% python3 -q
>>> import numpy as np
>>> import numpy.linalg as la
>>> np.set_printoptions(precision=2, suppress=True, linewidth=100, legacy="1.25")
>>> F = np.loadtxt("test6.csv", delimiter=",")
>>> F
array([[-4., -5.,  0.,  0.,  0.,  0.],
       [ 5.,  5.,  0.,  0.,  0.,  0.],
       [ 0.,  0.,  1.,  2.,  0.,  0.],
       [ 0.,  0.,  1.,  0.,  1.,  0.],
       [ 0.,  0.,  2.,  0.,  1.,  1.],
       [ 0.,  0.,  2.,  2.,  1.,  0.]])
>>> U, sig, VT = la.svd(F)
>>> vecs = VT[:(sig > 1e-8).sum()]
>>> rng = np.random.default_rng(25574)
>>> x = F[0] + -2 * F[2] + rng.integers(2) * np.eye(6)[0]
>>> x
array([-3., -5., -2., -4.,  0.,  0.])
>>> la.matrix_rank(np.vstack([F, x]))
5
>>> rk = la.matrix_rank(F)
>>> rk
5
>>> ns = la.svd(F)[2][rk:].T
>>> [int(la.matrix_rank(F[:, :j + 1])) for j in range(6)]
[1, 2, 3, 4, 5, 5]
>>> la.matrix_rank(F.T @ F), la.matrix_rank(F @ F.T)
(5, 5)
>>> [int(la.matrix_rank(np.delete(F, i, axis=0))) for i in range(6)]
[4, 4, 5, 5, 4, 5]
>>> ns[:, 0] / ns[np.abs(ns[:, 0]).round(6).argmax(), 0]
array([-0. , -0. ,  1. , -0.5, -1. , -1. ])
>>> la.cond(F) > 100
True
>>> la.matrix_rank(F, rtol=0.1)
3
>>> np.allclose(F[:-1].T @ la.lstsq(F[:-1].T, F[-1])[0], F[-1])
True
>>> f = np.array([-1, -1, 2])
>>> np.cross(F[0, :3], F[3, :3])
array([-5.,  4.,  0.])
>>> np.array([np.convolve(row, f, "same") for row in F])
array([[  9.,  -3., -10.,   0.,   0.,   0.],
       [-10.,   5.,  10.,   0.,   0.,   0.],
       [  0.,  -1.,  -3.,   0.,   4.,   0.],
       [  0.,  -1.,  -1.,   1.,  -1.,   2.],
       [  0.,  -2.,  -2.,   3.,  -2.,   1.],
       [  0.,  -2.,  -4.,   1.,   3.,   2.]])
>>> f = np.array([2, 1, 0, 1])
>>> r1 = np.array([5, 0, 4, 2, 5, 2, 3, 5, 5, 4, 2, 3])
>>> A = f[:, None] + r1[None, :]
>>> A
array([[7, 2, 6, 4, 7, 4, 5, 7, 7, 6, 4, 5],
       [6, 1, 5, 3, 6, 3, 4, 6, 6, 5, 3, 4],
       [5, 0, 4, 2, 5, 2, 3, 5, 5, 4, 2, 3],
       [6, 1, 5, 3, 6, 3, 4, 6, 6, 5, 3, 4]])
>>> np.round(A @ la.pinv(A) @ A, 2) + 0
array([[7., 2., 6., 4., 7., 4., 5., 7., 7., 6., 4., 5.],
       [6., 1., 5., 3., 6., 3., 4., 6., 6., 5., 3., 4.],
       [5., 0., 4., 2., 5., 2., 3., 5., 5., 4., 2., 3.],
       [6., 1., 5., 3., 6., 3., 4., 6., 6., 5., 3., 4.]])
>>> data = np.load("run6.npy")
>>> data
array([[2, 2, 2, 2, 2, 2],
       [0, 1, 0, 1, 0, 1],
       [0, 0, 0, 0, 0, 0],
       [2, 2, 2, 2, 2, 2],
       [0, 1, 0, 1, 0, 1],
       [0, 0, 0, 0, 0, 0]])
>>> rk = la.matrix_rank(data)
>>> rk
2
>>> ns = la.svd(data)[2][rk:].T
>>> ns.shape
(6, 4)
>>> [int(la.matrix_rank(data[:, :j + 1])) for j in range(6)]
[1, 2, 2, 2, 2, 2]
>>> np.round(data @ ns, 2) + 0
array([[0., 0., 0., 0.],
       [0., 0., 0., 0.],
       [0., 0., 0., 0.],
       [0., 0., 0., 0.],
       [0., 0., 0., 0.],
       [0., 0., 0., 0.]])
>>> la.matrix_rank(data.T @ data), la.matrix_rank(data @ data.T)
(2, 2)
>>> W0 = np.loadtxt("out15.csv", delimiter=",")
>>> W0
array([[12., 27., 27.,  0.],
       [27., 84., 81.,  0.],
       [27., 81., 84.,  0.],
       [ 0.,  0.,  0.,  3.]])
>>> w, vecs = la.eigh(W0)
>>> np.unique(w.round(6) + 0, return_counts=True)[1]
array([3, 1])
>>> np.round(vecs.T @ vecs, 2) + 0
array([[1., 0., 0., 0.],
       [0., 1., 0., 0.],
       [0., 0., 1., 0.],
       [0., 0., 0., 1.]])
>>> la.eigvalsh(W0 + 4 * np.eye(4))
array([  7.,   7.,   7., 178.])
>>> (w > 1e-8).sum(), (w < -1e-8).sum()
(4, 0)
>>> la.svd(W0, compute_uv=False)
array([174.,   3.,   3.,   3.])
>>> np.round(vecs.T @ W0 @ vecs, 2) + 0
array([[  3.,   0.,   0.,   0.],
       [  0.,   3.,   0.,   0.],
       [  0.,   0.,   3.,   0.],
       [  0.,   0.,   0., 174.]])
>>> Q = W0.astype(float).copy()
>>> for j in range(4):
...     Q[:, j] -= Q[:, :j] @ (Q[:, :j].T @ Q[:, j])
...     Q[:, j] /= la.norm(Q[:, j])
... 
>>> Q
array([[ 0.3 , -0.93, -0.21,  0.  ],
       [ 0.67,  0.37, -0.64,  0.  ],
       [ 0.67,  0.05,  0.74,  0.  ],
       [ 0.  ,  0.  ,  0.  ,  1.  ]])
>>> np.round(Q.T @ Q, 2) + 0
array([[1., 0., 0., 0.],
       [0., 1., 0., 0.],
       [0., 0., 1., 0.],
       [0., 0., 0., 1.]])
>>> X = np.array([[-0.8, -0.2, 0.1, -2.3],
...     [0.5, 1.3, -0.5, -1.3],
...     [-2.1, 2.4, -1.6, -0.5],
...     [0.3, -0.6, -0.4, 0.9],
...     [0.0, -0.7, -1.4, 0.6],
...     [-0.4, 0.2, 1.5, -0.3],
...     [0.0, 2.1, 0.0, 1.3]])
>>> X
array([[-0.8, -0.2,  0.1, -2.3],
       [ 0.5,  1.3, -0.5, -1.3],
       [-2.1,  2.4, -1.6, -0.5],
       [ 0.3, -0.6, -0.4,  0.9],
       [ 0. , -0.7, -1.4,  0.6],
       [-0.4,  0.2,  1.5, -0.3],
       [ 0. ,  2.1,  0. ,  1.3]])
>>> def softmax(z):
...     e = np.exp(z - z.max(axis=-1, keepdims=True))
...     return e / e.sum(axis=-1, keepdims=True)
... 
>>> softmax(X[4])
array([0.28, 0.14, 0.07, 0.51])
>>> softmax(X[4] + -3)
array([0.28, 0.14, 0.07, 0.51])
>>> att = X @ X.T / np.sqrt(4)
>>> softmax(att)[4] @ X
array([-0.21,  0.09, -0.86,  0.28])
>>> x = np.array([4, -1, 5, -5])
>>> y = X @ x
>>> coef, lr = np.zeros(4), 1 / la.norm(X, 2) ** 2
>>> for i in range(250):
...     coef -= lr * X.T @ (X @ coef - y)
...     if i % 50 == 0: print(i, round(la.norm(X @ coef - y), 2))
... 
0 10.24
50 0.0
100 0.0
150 0.0
200 0.0
>>> coef
array([ 4., -1.,  5., -5.])
>>> x = np.array([0, 0, 0, -3])
>>> y = X @ x
>>> np.round(la.pinv(X) @ X, 2) + 0
array([[1., 0., 0., 0.],
       [0., 1., 0., 0.],
       [0., 0., 1., 0.],
       [0., 0., 0., 1.]])
>>> np.round(la.solve(X.T @ X, X.T @ y), 2) + 0
array([ 0.,  0.,  0., -3.])
>>> y = y + 0.3 * rng.normal(size=7)
>>> y
array([ 7.1 ,  3.95,  1.84, -2.82, -1.55,  0.59, -3.7 ])
>>> coef, *_ = la.lstsq(X, y)
>>> np.round(X.T @ (y - X @ coef), 2) + 0
array([0., 0., 0., 0.])
>>> coef
array([-0.03,  0.04, -0.16, -3.03])
>>> Q, vecs = la.qr(X[:, :3])[0], la.qr(X[:, 3:])[0]
>>> sig = la.svd(Q.T @ vecs, compute_uv=False)
>>> np.degrees(np.arccos(sig.clip(0, 1)))
array([65.41])
>>> round(la.norm(Q @ Q.T - vecs @ vecs.T, 2), 2)
1.0
>>> J = np.load("m.npy")
>>> J
array([[ 0.11,  1.42, -1.03, -0.21, -0.58,  0.69, -0.91, -1.83, -1.35],
       [ 0.22,  0.64, -0.3 , -0.2 , -0.5 ,  0.28, -0.28, -1.02, -0.72],
       [ 1.43,  2.16, -0.35, -1.1 , -2.65,  0.82, -0.42, -4.23, -2.88],
       [ 1.54, -0.02,  1.5 , -0.95, -2.15, -0.29,  1.19, -1.74, -0.99],
       [ 1.1 ,  0.3 ,  0.82, -0.71, -1.63, -0.05,  0.63, -1.62, -0.99],
       [ 0.88, -0.34,  1.12, -0.51, -1.13, -0.33,  0.91, -0.6 , -0.27]])
>>> np.abs(np.diag(la.qr(J)[1])) > 1e-9
array([ True,  True, False, False, False, False])
>>> try:
...     la.inv(J)
... except la.LinAlgError as e:
...     print(e)
... 
Last 2 dimensions of the array must be square
>>> la.lstsq(J[:-1].T, J[-1])[2]
2
>>> np.unique(J.round(6), axis=0).shape
(6, 9)
>>> U, sig, VT = la.svd(J)
>>> np.argmax(sig[:-1] / (sig[1:] + 1e-6)) + 1
2
>>> sig.round(2) + 0
array([8.29, 3.96, 0.  , 0.  , 0.  , 0.  ])
>>> other = U[:, :2] @ np.diag(sig[:2]) @ VT[:2]
>>> round(float(la.norm(J - other, 2)), 2), np.round(sig[2], 2)
(0.0, 0.0)
>>> la.matrix_rank(J, rtol=0.05)
2
>>> np.round(la.norm(J - other) / la.norm(J), 2)
0.0
>>> other
array([[ 0.11,  1.42, -1.03, -0.21, -0.58,  0.69, -0.91, -1.83, -1.35],
       [ 0.22,  0.64, -0.3 , -0.2 , -0.5 ,  0.28, -0.28, -1.02, -0.72],
       [ 1.43,  2.16, -0.35, -1.1 , -2.65,  0.82, -0.42, -4.23, -2.88],
       [ 1.54, -0.02,  1.5 , -0.95, -2.15, -0.29,  1.19, -1.74, -0.99],
       [ 1.1 ,  0.3 ,  0.82, -0.71, -1.63, -0.05,  0.63, -1.62, -0.99],
       [ 0.88, -0.34,  1.12, -0.51, -1.13, -0.33,  0.91, -0.6 , -0.27]])
>>> la.matrix_rank(other)
2
>>> round(float(np.abs(J - other).max()), 2)
0.0
>>> other = J / np.sqrt((J ** 2).mean(axis=1, keepdims=True))
>>> la.norm(other, axis=1)
array([3., 3., 3., 3., 3., 3.])
>>> U, sig, VT = la.svd(J)
>>> vecs = VT[:(sig > 1e-8).sum()]
>>> x = J[4] + -1 * J[2] + rng.integers(2) * np.eye(9)[6]
>>> x
array([-0.33, -1.86,  1.17,  0.39,  1.02, -0.87,  1.05,  2.61,  1.89])
>>> round(float(la.norm(x - vecs.T @ vecs @ x)), 2)
0.0
>>> arr = np.load("a.npy")
>>> arr
array([[160,  95,  68, 123, 136,  87,  62,  95,  73,  97,  94,  69],
       [ 95, 110,  75, 101,  87,  83,  74,  78,  50,  70,  68,  48],
       [ 68,  75, 112,  91,  59,  83,  78,  69,  44,  81,  56,  43],
       [123, 101,  91, 139, 106,  98,  70,  99,  75,  94, 104,  48],
       [136,  87,  59, 106, 135,  82,  64,  86,  52,  91,  71,  60],
       [ 87,  83,  83,  98,  82, 111,  92, 102,  47,  94,  76,  40],
       [ 62,  74,  78,  70,  64,  92, 107,  79,  29,  84,  47,  31],
       [ 95,  78,  69,  99,  86, 102,  79, 116,  54,  86,  88,  53],
       [ 73,  50,  44,  75,  52,  47,  29,  54,  57,  57,  66,  39],
       [ 97,  70,  81,  94,  91,  94,  84,  86,  57, 118,  76,  44],
       [ 94,  68,  56, 104,  71,  76,  47,  88,  66,  76,  98,  33],
       [ 69,  48,  43,  48,  60,  40,  31,  53,  39,  44,  33,  71]])
>>> other = arr / np.sqrt((arr ** 2).mean(axis=1, keepdims=True))
>>> la.matrix_rank(other) == la.matrix_rank(arr)
True
>>> w, vecs = la.eigh(arr)
>>> x = np.array([-2, 2, -1, -2, 1, 3, -1, -3, 3, 1, -1, 2])
>>> np.abs(arr).sum(axis=1).max(), round(float(np.abs(w).max()), 2)
(1159, 952.95)
>>> softmax(arr).sum(axis=1)
array([1., 1., 1., 1., 1., 1., 1., 1., 1., 1., 1., 1.])
>>> np.round(softmax(arr[9]), 2) + 0
array([0., 0., 0., 0., 0., 0., 0., 0., 0., 1., 0., 0.])
>>> np.round(softmax(10 * arr[9]), 2) + 0
array([0., 0., 0., 0., 0., 0., 0., 0., 0., 1., 0., 0.])
>>> att = arr @ arr.T / np.sqrt(12)
>>> softmax(att)[9] @ arr
array([160.,  95.,  68., 123., 136.,  87.,  62.,  95.,  73.,  97.,  94.,  69.])
